% python3 -q
>>> import numpy as np
>>> np.set_printoptions(suppress=True, linewidth=140)
>>> mat = np.load("arr.npy")
>>> mat
array([[1, 3, 0, 3, 0, 1, 0, 3],
       [1, 0, 3, 3, 3, 0, 0, 1],
       [1, 0, 3, 3, 3, 0, 0, 1],
       [2, 3, 3, 2, 3, 2, 2, 0],
       [0, 1, 2, 3, 1, 3, 1, 2],
       [1, 3, 0, 1, 0, 2, 0, 3],
       [0, 1, 3, 3, 1, 3, 3, 1]])
>>> Uu, sv, Vh = np.linalg.svd(mat)
>>> np.argmax(sv[:-1] / (sv[1:] + 1e-6)) + 1
np.int64(6)
>>> M2 = Uu[:, :6] @ np.diag(sv[:6]) @ Vh[:6]
>>> np.linalg.matrix_rank(M2)
np.int64(6)
>>> round(float(np.linalg.norm(mat - M2) / np.linalg.norm(mat)), 3)
0.0
>>> np.linalg.norm(mat, axis=1).argmax()
np.int64(3)
>>> mat[1] @ mat[2]
np.int64(29)
>>> np.round(np.linalg.norm(mat, "nuc"), 3)
np.float64(27.697)
>>> round(np.linalg.norm(mat[1], 1), 3), round(float(np.linalg.norm(mat[1], np.inf)), 3)
(np.float64(11.0), 3.0)
>>> round(float(np.linalg.norm(mat) ** 2 / np.linalg.norm(mat, 2) ** 2), 3)
1.403
>>> np.round(np.linalg.norm(mat, axis=0), 3)
array([2.828, 5.385, 6.325, 7.071, 5.385, 5.196, 3.742, 5.   ])
>>> vec = np.array([1, -3, -2, 2, 1, -2, 0, 2])
>>> (mat * vec).sum(axis=1)
array([  2,   6,   6, -10,  -2,  -4,  -6])
>>> mat @ (2 * vec)
array([  4,  12,  12, -20,  -4,  -8, -12])
>>> np.linalg.norm(mat @ vec) <= np.linalg.norm(mat, 2) * np.linalg.norm(vec) + 1e-9
np.True_
>>> (mat @ vec).argmax()
np.int64(1)
>>> r0 = np.array([3, -1])
>>> np.cross(mat[2, :3], mat[1, :3])
array([0, 0, 0])
>>> np.linalg.matrix_rank(mat, rtol=0.1)
np.int64(5)
>>> round(np.linalg.norm(mat, 2) / np.linalg.norm(mat), 3)
np.float64(0.844)
>>> [round(float(x), 3) for x in np.linalg.svd(mat, compute_uv=False)[:3]]
[12.579, 5.918, 4.028]
>>> W0 = np.array([[-1.0, -2.0, 1.0, 3.0, -2.0],
...     [-2.0, 2.0, -5.0, 2.0, 5.0],
...     [0.0, 0.0, 0.0, -3.0, 1.0],
...     [0.0, 0.0, 2.0, 0.0, 0.0],
...     [0.0, 0.0, -2.0, -3.0, 2.0]])
>>> M2 = np.array([[-2, 2, -1], [-2, -1, 1]])
>>> W2 = np.kron(M2, W0)
>>> np.linalg.matrix_rank(W2)
np.int64(10)
>>> round(np.linalg.norm(W2, 2), 3), round(float(np.linalg.norm(M2, 2) * np.linalg.norm(W0, 2)), 3)
(np.float64(26.003), 26.003)
>>> W2
array([[  2.,   4.,  -2.,  -6.,   4.,  -2.,  -4.,   2.,   6.,  -4.,   1.,   2.,  -1.,  -3.,   2.],
       [  4.,  -4.,  10.,  -4., -10.,  -4.,   4., -10.,   4.,  10.,   2.,  -2.,   5.,  -2.,  -5.],
       [ -0.,  -0.,  -0.,   6.,  -2.,   0.,   0.,   0.,  -6.,   2.,  -0.,  -0.,  -0.,   3.,  -1.],
       [ -0.,  -0.,  -4.,  -0.,  -0.,   0.,   0.,   4.,   0.,   0.,  -0.,  -0.,  -2.,  -0.,  -0.],
       [ -0.,  -0.,   4.,   6.,  -4.,   0.,   0.,  -4.,  -6.,   4.,  -0.,  -0.,   2.,   3.,  -2.],
       [  2.,   4.,  -2.,  -6.,   4.,   1.,   2.,  -1.,  -3.,   2.,  -1.,  -2.,   1.,   3.,  -2.],
       [  4.,  -4.,  10.,  -4., -10.,   2.,  -2.,   5.,  -2.,  -5.,  -2.,   2.,  -5.,   2.,   5.],
       [ -0.,  -0.,  -0.,   6.,  -2.,  -0.,  -0.,  -0.,   3.,  -1.,   0.,   0.,   0.,  -3.,   1.],
       [ -0.,  -0.,  -4.,  -0.,  -0.,  -0.,  -0.,  -2.,  -0.,  -0.,   0.,   0.,   2.,   0.,   0.],
       [ -0.,  -0.,   4.,   6.,  -4.,  -0.,  -0.,   2.,   3.,  -2.,   0.,   0.,  -2.,  -3.,   2.]])
>>> W2.shape
(10, 15)
>>> Uu, sv, Vh = np.linalg.svd(W2, full_matrices=False)
>>> (sv > 1e-8).sum()
np.int64(10)
>>> Uu.shape, sv.shape, Vh.shape
((10, 10), (10,), (10, 15))
>>> round(np.sqrt((sv ** 2).sum()), 3), round(float(np.linalg.norm(W2)), 3)
(np.float64(40.988), 40.988)
>>> sv.round(3)
array([26.003, 20.349, 17.641, 13.806,  5.911,  4.625,  4.356,  3.409,  0.804,  0.63 ])
>>> rng = np.random.default_rng(207981)
>>> lab = rng.permutation(5)
>>> M2 = W0[:, lab] * rng.choice([-1, 1], 5)
>>> M2
array([[ 1.,  2.,  1., -2.,  3.],
       [ 2., -2., -5.,  5.,  2.],
       [-0., -0.,  0.,  1., -3.],
       [-0., -0.,  2.,  0.,  0.],
       [-0., -0., -2.,  2., -3.]])
>>> Uu, _, Vh = np.linalg.svd(W0.T @ M2)
>>> np.round(Uu @ Vh, 3) + 0
array([[-1.,  0.,  0.,  0.,  0.],
       [ 0., -1.,  0.,  0.,  0.],
       [ 0.,  0.,  1.,  0.,  0.],
       [ 0.,  0.,  0.,  0.,  1.],
       [ 0.,  0.,  0.,  1.,  0.]])
>>> np.round(np.linalg.lstsq(W0, M2)[0], 3) + 0
array([[-1.,  0.,  0.,  0.,  0.],
       [ 0., -1.,  0.,  0.,  0.],
       [ 0.,  0.,  1.,  0.,  0.],
       [ 0.,  0.,  0.,  0.,  1.],
       [ 0.,  0.,  0.,  1.,  0.]])
>>> lab
array([0, 1, 2, 4, 3])
>>> r0 = np.array([1, -1, 3, -5, 2])
>>> M2 = W0 + np.outer(r0, np.eye(5)[3])
>>> np.linalg.matrix_rank(np.linalg.inv(M2) - np.linalg.inv(W0), tol=1e-8)
np.int64(1)
>>> round(float(np.linalg.det(M2) / np.linalg.det(W0)), 3), round(1 + np.linalg.solve(W0, r0)[3], 3)
(-2.0, np.float64(-2.0))
>>> M2
array([[-1., -2.,  1.,  4., -2.],
       [-2.,  2., -5.,  1.,  5.],
       [ 0.,  0.,  0.,  0.,  1.],
       [ 0.,  0.,  2., -5.,  0.],
       [ 0.,  0., -2., -1.,  2.]])
